% ipython --no-banner

In [1]: import numpy as np

In [2]: np.set_printoptions(precision=2, suppress=True, linewidth=200)

In [3]: rnd = lambda a: np.round(a, 2) + 0

In [4]: M = np.loadtxt("data.csv", delimiter=",")

In [5]: M
Out[5]: 
array([[ 1., -2.,  0.,  0.],
       [ 0., -2.,  0.,  0.],
       [ 0.,  0.,  4.,  1.],
       [ 0.,  0., -2., -8.]])

In [6]: out = np.array([[0, 1, -2], [0, -3, -2]])

In [7]: W2 = np.kron(out, M)

In [8]: np.linalg.matrix_rank(W2)
Out[8]: np.int64(8)

In [9]: rnd(np.linalg.norm(W2, 2)), rnd(np.linalg.norm(out, 2) * np.linalg.norm(M, 2))
Out[9]: (np.float64(30.87), np.float64(30.87))

In [10]: out = np.array([[3, 0, 2, 3],
    ...:     [2, 3, 0, -2],
    ...:     [2, 2, -1, 0],
    ...:     [-3, -3, -2, 2],
    ...:     [1, -2, -3, 3]])

In [11]: W2 = np.array([[-9, -3, 7, 2, -6],
    ...:     [-2, -1, -5, 8, 0],
    ...:     [4, 7, -1, 8, 1],
    ...:     [-2, -4, 0, -9, 8]])

In [12]: rng = np.random.default_rng(489)

In [13]: F = out @ W2 + 0.1 * rng.normal(size=(5, 5))

In [14]: rnd(F)
Out[14]: 
array([[-25.01,  -6.89,  19.03,  -4.83,   7.95],
       [-19.91,  -1.14,  -1.05,  45.93, -28.13],
       [-25.9 , -15.07,   4.95,  11.95, -12.98],
       [ 21.03, -10.02,  -4.09, -64.05,  31.85],
       [-22.84, -33.91,  20.11, -65.13,  14.82]])

In [15]: ang = np.radians(36)

In [16]: r_ = np.eye(4)

In [17]: r_[3, 3] = r_[2, 2] = np.cos(ang)

In [18]: r_[3, 2], r_[2, 3] = -np.sin(ang), np.sin(ang)

In [19]: rnd(r_)
Out[19]: 
array([[ 1.  ,  0.  ,  0.  ,  0.  ],
       [ 0.  ,  1.  ,  0.  ,  0.  ],
       [ 0.  ,  0.  ,  0.81,  0.59],
       [ 0.  ,  0.  , -0.59,  0.81]])

In [20]: out = M @ r_.T

In [21]: np.allclose(M @ M.T, out @ out.T)
Out[21]: True

In [22]: rnd(out)
Out[22]: 
array([[ 1.  , -2.  ,  0.  ,  0.  ],
       [ 0.  , -2.  ,  0.  ,  0.  ],
       [ 0.  ,  0.  ,  3.82, -1.54],
       [ 0.  ,  0.  , -6.32, -5.3 ]])

In [23]: rnd(np.abs(out - M).max(axis=0))
Out[23]: array([0.  , 0.  , 4.32, 2.7 ])

In [24]: rnd(np.linalg.det(r_)), rnd(np.trace(r_))
Out[24]: (np.float64(1.0), np.float64(3.62))
